% python3 -q
>>> import numpy as np
>>> import numpy.linalg as la
>>> np.set_printoptions(suppress=True, linewidth=100)
>>> rd = lambda a: np.round(a, 4) + 0
>>> J = np.loadtxt("arr.csv", delimiter=",")
>>> J
array([[ 0.    ,  0.    ,  0.    ],
       [ 0.    ,  0.    ,  0.    ],
       [-0.1974, -0.6044,  0.0997],
       [-0.5649, -0.9776,  0.3095],
       [-0.6169, -0.9871,  0.3452],
       [-0.4462, -0.9329,  0.2355],
       [ 0.537 ,  0.9705, -0.2913],
       [ 0.5915,  0.983 , -0.3275],
       [-0.7443, -0.9976,  0.4462],
       [ 0.4136,  0.9121, -0.2165],
       [-0.1586, -0.508 ,  0.0798],
       [-0.3095, -0.8076,  0.1586],
       [-0.3452, -0.8511,  0.1781],
       [-0.5915, -0.983 ,  0.3275],
       [-0.4136, -0.9121,  0.2165],
       [-0.0798, -0.2729,  0.04  ],
       [-0.3095, -0.8076,  0.1586],
       [ 0.2355,  0.6858, -0.1194],
       [-0.4136, -0.9121,  0.2165],
       [ 0.508 ,  0.9611, -0.2729],
       [ 0.0798,  0.2729, -0.04  ],
       [ 0.04  ,  0.1391, -0.02  ],
       [ 0.04  ,  0.1391, -0.02  ],
       [ 0.7259,  0.9968, -0.4301],
       [ 0.1974,  0.6044, -0.0997],
       [-0.537 , -0.9705,  0.2913]])
>>> D = la.norm(J[:, None] - J[None], axis=-1)
>>> D[4].round(6).argsort(kind="stable")[:4]
array([ 4, 13,  3, 25])
>>> (D + 1e9 * np.eye(26)).round(6).argmin(axis=1)
array([ 1,  0, 10, 13, 13, 14, 19,  6,  4, 19,  2, 16, 11,  4, 18, 10, 11, 24, 14,  6, 21, 22, 21,
        7, 17,  3])
>>> np.flatnonzero(D[4] < D.mean() / 2)
array([ 3,  4,  5,  8, 11, 12, 13, 14, 16, 18, 25])
>>> D.shape
(26, 26)
>>> rd(D[:5, :5])
array([[0.    , 0.    , 0.6436, 1.1707, 1.2141],
       [0.    , 0.    , 0.6436, 1.1707, 1.2141],
       [0.6436, 0.6436, 0.    , 0.5642, 0.6186],
       [1.1707, 1.1707, 0.5642, 0.    , 0.0638],
       [1.2141, 1.2141, 0.6186, 0.0638, 0.    ]])
>>> A2 = np.array([[2, 3, 0], [1, 3, 1], [0, 1, 2]])
>>> rd(np.einsum("ij->j", J))
array([-2.3593, -4.8597,  1.2656])
>>> E = np.load("mat.npy")
>>> E
array([[-1.98, -2.  , -1.  , -1.  ],
       [ 0.  ,  3.02,  2.  , -2.  ],
       [ 1.  ,  0.  ,  1.02,  1.  ],
       [-2.  , -2.  , -1.  , -0.98]])
>>> Uu, sv, VT = la.svd(E)
>>> rd(sv)
array([5.2874, 3.3515, 0.923 , 0.0186])
>>> A2 = Uu[:, :3] @ np.diag(sv[:3]) @ VT[:3]
>>> rd(la.norm(E - A2) / la.norm(E))
np.float64(0.0029)
>>> rd(A2)
array([[-1.9892, -1.9954, -0.9989, -0.9919],
       [ 0.    ,  3.02  ,  2.    , -2.    ],
       [ 1.    ,  0.    ,  1.02  ,  1.    ],
       [-1.9908, -2.0046, -1.0011, -0.9881]])
>>> ang = np.radians(180)
>>> Rm = np.eye(4)
>>> Rm[2, 2] = Rm[3, 3] = np.cos(ang)
>>> Rm[2, 3], Rm[3, 2] = -np.sin(ang), np.sin(ang)
>>> rd(Rm)
array([[ 1.,  0.,  0.,  0.],
       [ 0.,  1.,  0.,  0.],
       [ 0.,  0., -1.,  0.],
       [ 0.,  0.,  0., -1.]])
>>> A2 = E @ Rm.T
>>> np.allclose(E @ E.T, A2 @ A2.T)
True
>>> rd(la.svd(E, compute_uv=False)), rd(la.svd(A2, compute_uv=False))
(array([5.2874, 3.3515, 0.923 , 0.0186]), array([5.2874, 3.3515, 0.923 , 0.0186]))
>>> np.abs(A2 - E).max(axis=0)
array([0., 0., 4., 4.])
>>> rd(la.det(Rm)), np.trace(Rm)
(np.float64(1.0), np.float64(0.0))
>>> data = np.array([[-2, 0, 0, 0], [0, -3, 0, 0], [0, 0, 0, 0], [0, 0, 0, 1]])
>>> data
array([[-2,  0,  0,  0],
       [ 0, -3,  0,  0],
       [ 0,  0,  0,  0],
       [ 0,  0,  0,  1]])
>>> t3 = np.stack([data, 3 * data, data[::-1]])
>>> t3.sum(axis=0)
array([[ -8,   0,   0,   1],
       [  0, -12,   0,   0],
       [  0,  -3,   0,   0],
       [ -2,   0,   0,   4]])
>>> rd(la.norm(t3, axis=(1, 2)))
array([ 3.7417, 11.225 ,  3.7417])
>>> la.matrix_rank(t3)
array([3, 3, 3])
>>> np.einsum("bij,cij->bc", t3, t3)
array([[ 14,  42,   0],
       [ 42, 126,   0],
       [  0,   0,  14]])
>>> la.matrix_rank(t3.reshape(3, -1))
np.int64(2)
>>> data.T @ data
array([[4, 0, 0, 0],
       [0, 9, 0, 0],
       [0, 0, 0, 0],
       [0, 0, 0, 1]])
>>> data @ data.T
array([[4, 0, 0, 0],
       [0, 9, 0, 0],
       [0, 0, 0, 0],
       [0, 0, 0, 1]])
>>> rd(la.pinv(data))
array([[-0.5   ,  0.    ,  0.    ,  0.    ],
       [ 0.    , -0.3333,  0.    ,  0.    ],
       [ 0.    ,  0.    ,  0.    ,  0.    ],
       [ 0.    ,  0.    ,  0.    ,  1.    ]])
>>> rd(la.norm(data, axis=0))
array([2., 3., 0., 1.])
>>> rd(la.svd(data, compute_uv=False))
array([3., 2., 1., 0.])
>>> np.all(la.eigvalsh(data) > 0)
np.False_
>>> rd(la.eigvalsh(data).min())
np.float64(-3.0)
>>> [round(float(la.det(data[:i, :i])), 2) + 0 for i in range(1, 5)]
[-2.0, 6.0, 0.0, 0.0]
>>> try:
...     la.inv(data)
... except la.LinAlgError as e:
...     print(repr(e))
... 
LinAlgError('Singular matrix')
>>> np.abs(np.diag(la.qr(data)[1])) > 1e-9
array([ True,  True, False,  True])
>>> rd(data @ la.pinv(data) @ data)
array([[-2.,  0.,  0.,  0.],
       [ 0., -3.,  0.,  0.],
       [ 0.,  0.,  0.,  0.],
       [ 0.,  0.,  0.,  1.]])
>>> np.allclose(data[:-1].T @ la.lstsq(data[:-1].T, data[-1])[0], data[-1])
False
>>> np.unique(data.round(6), axis=0).shape
(4, 4)
>>> rd(np.trace(la.pinv(data) @ data))
np.float64(3.0)
>>> A = np.loadtxt("x.csv", delimiter=",")
>>> A
array([[ 1.0177, -3.6626, 10.1281],
       [ 1.5757, -5.7738,  9.009 ],
       [ 0.6048, -6.6065, 11.6633],
       [ 3.2597, -7.7924,  9.8403],
       [ 3.921 , -7.2036,  7.5061],
       [ 1.6433, -6.8815,  8.3447],
       [ 3.179 , -5.8162,  8.0594],
       [ 3.1832, -6.293 ,  7.9134],
       [ 1.9796, -5.0716,  9.1085],
       [ 4.2747, -5.9373,  9.4336],
       [ 2.9114, -7.3922,  8.7591],
       [ 3.8162, -4.2764,  8.2934],
       [ 1.5744, -5.4254,  8.6414],
       [ 2.2071, -6.475 ,  9.9794],
       [ 3.6892, -6.1007,  8.4686],
       [-0.3333, -4.1473,  9.5476],
       [ 2.7241, -6.3376, 10.4604],
       [ 3.731 , -6.3918,  9.5704],
       [ 3.2217, -4.2179, 10.4672],
       [ 2.7751, -4.9911, 10.7084],
       [ 3.2208, -5.8482,  8.0188],
       [ 1.9827, -6.6076,  8.536 ],
       [ 3.5059, -5.4615,  8.9991]])
>>> D = la.norm(A[:, None] - A[None], axis=-1)
>>> (D + 1e9 * np.eye(23)).round(6).argmin(axis=1)
array([15, 12, 13, 10,  7, 21, 20, 20, 12, 17,  3, 22,  1, 16, 20,  0, 13,  9, 19, 18,  6,  5, 14])
>>> np.unravel_index(D.round(6).argmax(), D.shape)
(np.int64(4), np.int64(15))
>>> D.mean(axis=1).argmax()
np.int64(15)
>>> np.flatnonzero(D[9] < D.mean() / 2)
array([ 9, 14, 17, 22])
>>> F = np.load("m.npy")
>>> rd(F)
array([[ 0.3571,  0.6429, -0.6429,  0.2143],
       [ 0.6429,  0.3571,  0.6429, -0.2143],
       [-0.6429,  0.6429,  0.3571,  0.2143],
       [ 0.2143, -0.2143,  0.2143,  0.9286]])
>>> # columns are unit length and at right angles
>>> r0 = np.array([2, -1, -3, 2])
>>> A2 = F + np.outer(r0, np.eye(4)[2])
>>> rd(A2)
array([[ 0.3571,  0.6429,  1.3571,  0.2143],
       [ 0.6429,  0.3571, -0.3571, -0.2143],
       [-0.6429,  0.6429, -2.6429,  0.2143],
       [ 0.2143, -0.2143,  2.2143,  0.9286]])
>>> M = np.array([[-1.4, 6.5], [-0.4, 9.5]])
>>> r0 = np.array([4, -4])
>>> A2 = M + np.outer(r0, np.eye(2)[1])
>>> A2
array([[-1.4, 10.5],
       [-0.4,  5.5]])
>>> r0 = np.array([5, -5])
>>> np.polyval(r0, A2[1])
array([-7. , 22.5])
>>> np.array([np.convolve(row, r0, "same") for row in A2])
array([[-7. , 59.5],
       [-2. , 29.5]])
>>> A2 = la.invert(M)
Traceback (most recent call last):
  File "<python-input-73>", line 1, in <module>
    A2 = la.invert(M)
         ^^^^^^^^^
AttributeError: module 'numpy.linalg' has no attribute 'invert'
>>> A2 = la.inv(M)
>>> (np.abs(A2) > 1e-9).astype(int)
array([[1, 1],
       [1, 1]])
>>> rd(la.det(M) * la.det(A2))
np.float64(1.0)
>>> rd(la.inv(A2))
array([[-1.4,  6.5],
       [-0.4,  9.5]])
>>> rd(la.det(M) * A2)
array([[ 9.5, -6.5],
       [ 0.4, -1.4]])
>>> np.allclose(A2, M.T)
False
>>> ang = np.radians(15)
>>> Rm = np.eye(2)
>>> Rm[1, 1] = Rm[0, 0] = np.cos(ang)
>>> Rm[1, 0], Rm[0, 1] = -np.sin(ang), np.sin(ang)
>>> rd(Rm)
array([[ 0.9659,  0.2588],
       [-0.2588,  0.9659]])
>>> A2 = M @ Rm.T
>>> rd(la.det(Rm)), rd(np.trace(Rm))
(np.float64(1.0), np.float64(1.9319))
>>> r0, v = Rm[1], Rm[0]
>>> r0 @ v
np.float64(0.0)
>>> pr = (r0 @ v) / (r0 @ r0) * r0
>>> rd(np.outer(r0, v))
array([[-0.25 , -0.067],
       [ 0.933,  0.25 ]])
>>> (v - pr) @ r0
np.float64(0.0)
>>> rd(la.norm(r0 + v) ** 2 + la.norm(r0 - v) ** 2)
np.float64(4.0)
>>> la.matrix_rank(np.outer(r0, v))
np.int64(1)
>>> rd(v - pr)
array([0.9659, 0.2588])
>>> Q, _ = la.qr(np.array([[0.6, -0.4, -0.2, 0.7],
...     [0.3, 0.2, 0.3, -0.9],
...     [-1.3, -1.4, -0.9, -2.2],
...     [0.7, -1.4, -0.8, 1.3]]))
>>> mat = 2 * Q
>>> rd(mat)
array([[-0.74  ,  0.5537,  0.0212, -1.7735],
       [-0.37  , -0.1254, -1.9593,  0.0917],
       [ 1.6032,  1.0799, -0.3876, -0.3364],
       [-0.8633,  1.5847,  0.1016,  0.8562]])
>>> A2 = mat / la.norm(mat, axis=1, keepdims=True)
>>> G = A2 @ A2.T
>>> np.argwhere(np.triu(np.abs(G) > 0.95, 1))
array([], shape=(0, 2), dtype=int64)
>>> rd(la.norm(A2, axis=1))
array([1., 1., 1., 1.])
>>> np.degrees(np.arccos(np.clip(G[0, 3], -1, 1)))
np.float64(90.0)
>>> Uu, sv, VT = la.svd(mat, full_matrices=False)
>>> rd(Uu.T @ Uu)
array([[1., 0., 0., 0.],
       [0., 1., 0., 0.],
       [0., 0., 1., 0.],
       [0., 0., 0., 1.]])
>>> (sv > 1e-8).sum()
np.int64(4)
>>> rd(np.cumsum(sv ** 2) / np.sum(sv ** 2))
array([0.25, 0.5 , 0.75, 1.  ])
>>> rd(sv / sv[0])
array([1., 1., 1., 1.])
>>> Q, Rm = la.qr(mat)
>>> rd(np.trace(Q @ Q.T))
np.float64(4.0)
>>> rd(Q @ Rm)
array([[-0.74  ,  0.5537,  0.0212, -1.7735],
       [-0.37  , -0.1254, -1.9593,  0.0917],
       [ 1.6032,  1.0799, -0.3876, -0.3364],
       [-0.8633,  1.5847,  0.1016,  0.8562]])
>>> Q.shape, Rm.shape
((4, 4), (4, 4))
>>> np.abs(np.diag(Rm))
array([2., 2., 2., 2.])
>>> rng = np.random.default_rng(46134)
>>> z = rng.permutation(4)
>>> z
array([3, 0, 2, 1])
>>> A2 = mat[z][:, z]
>>> rd(la.det(A2)), rd(la.det(mat[z]))
(np.float64(-16.0), np.float64(-16.0))
>>> np.allclose(A2, mat)
False
>>> rd(np.sort(np.abs(la.eigvals(A2))))
array([2., 2., 2., 2.])
>>> rd(np.poly(mat))
array([  1.    ,   0.3968,   0.    ,  -1.5873, -16.    ])
>>> rd(la.det(2 * mat)), rd(la.det(mat))
(np.float64(-256.0), np.float64(-16.0))
>>> rd(np.einsum("ij,ji->", mat, mat))
np.float64(0.1575)
>>> rd(la.eigvals(mat))
array([ 2.    +0.j    , -2.    +0.j    , -0.1984+1.9901j, -0.1984-1.9901j])
>>> rd(np.einsum("ii->", mat))
np.float64(-0.3968)
>>> rd(la.det(mat.T))
np.float64(-16.0)
>>> rd(la.det(mat[::-1]))
np.float64(-16.0)
>>> m1 = np.array([[1.0, -2.0, 0.0, 0.0],
...     [-2.0, 0.0, -2.0, 0.0],
...     [0.0, -2.0, 2.0, -2.0],
...     [0.0, 0.0, -2.0, 0.0]])
>>> vec = np.array([3, 5, 0, 5])
>>> target = m1 @ vec
>>> coef, lr = np.zeros(4), 1 / la.norm(m1, 2) ** 2
>>> for i in range(4):
...     coef -= lr * m1.T @ (m1 @ coef - target)
...     if i % 1 == 0: print(i, round(la.norm(m1 @ coef - target), 4))
... 
0 11.2698
1 7.515
2 5.0544
3 3.4396
>>> rd(coef)
array([ 2.1641,  4.7284, -0.4209,  3.7646])
>>> rd(la.cond(m1))
np.float64(5.6918)
>>> ang = np.radians(120)
>>> Rm = np.eye(4)
>>> Rm[1, 1] = Rm[0, 0] = np.cos(ang)
>>> Rm[1, 0], Rm[0, 1] = -np.sin(ang), np.sin(ang)
>>> rd(Rm)
array([[-0.5  ,  0.866,  0.   ,  0.   ],
       [-0.866, -0.5  ,  0.   ,  0.   ],
       [ 0.   ,  0.   ,  1.   ,  0.   ],
       [ 0.   ,  0.   ,  0.   ,  1.   ]])
>>> A2 = m1 @ Rm.T
>>> rd(la.svd(m1, compute_uv=False)), rd(la.svd(A2, compute_uv=False))
(array([4.2588, 2.5106, 2.    , 0.7482]), array([4.2588, 2.5106, 2.    , 0.7482]))
>>> ev, evecs = la.eig(m1)
>>> rd(m1 @ evecs[:, 0] - ev[0] * evecs[:, 0])
array([0., 0., 0., 0.])
>>> rd(np.sort(la.eigvals(m1.T)))
array([-2.5106, -0.7482,  2.    ,  4.2588])
>>> rd(np.sort(la.eigvals(m1 @ m1)))
array([ 0.5598,  4.    ,  6.3029, 18.1373])
>>> rd(ev)
array([ 4.2588,  2.    , -2.5106, -0.7482])
>>> ev, evecs = la.eigvalsh(data)
Traceback (most recent call last):
  File "<python-input-146>", line 1, in <module>
    ev, evecs = la.eigvalsh(data)
    ^^^^^^^^^
ValueError: too many values to unpack (expected 2)
>>> ev, evecs = la.eigh(data)
>>> ev
array([-3., -2.,  0.,  1.])
>>> np.abs(evecs[:, -1]).round(6).argmax()
np.int64(3)
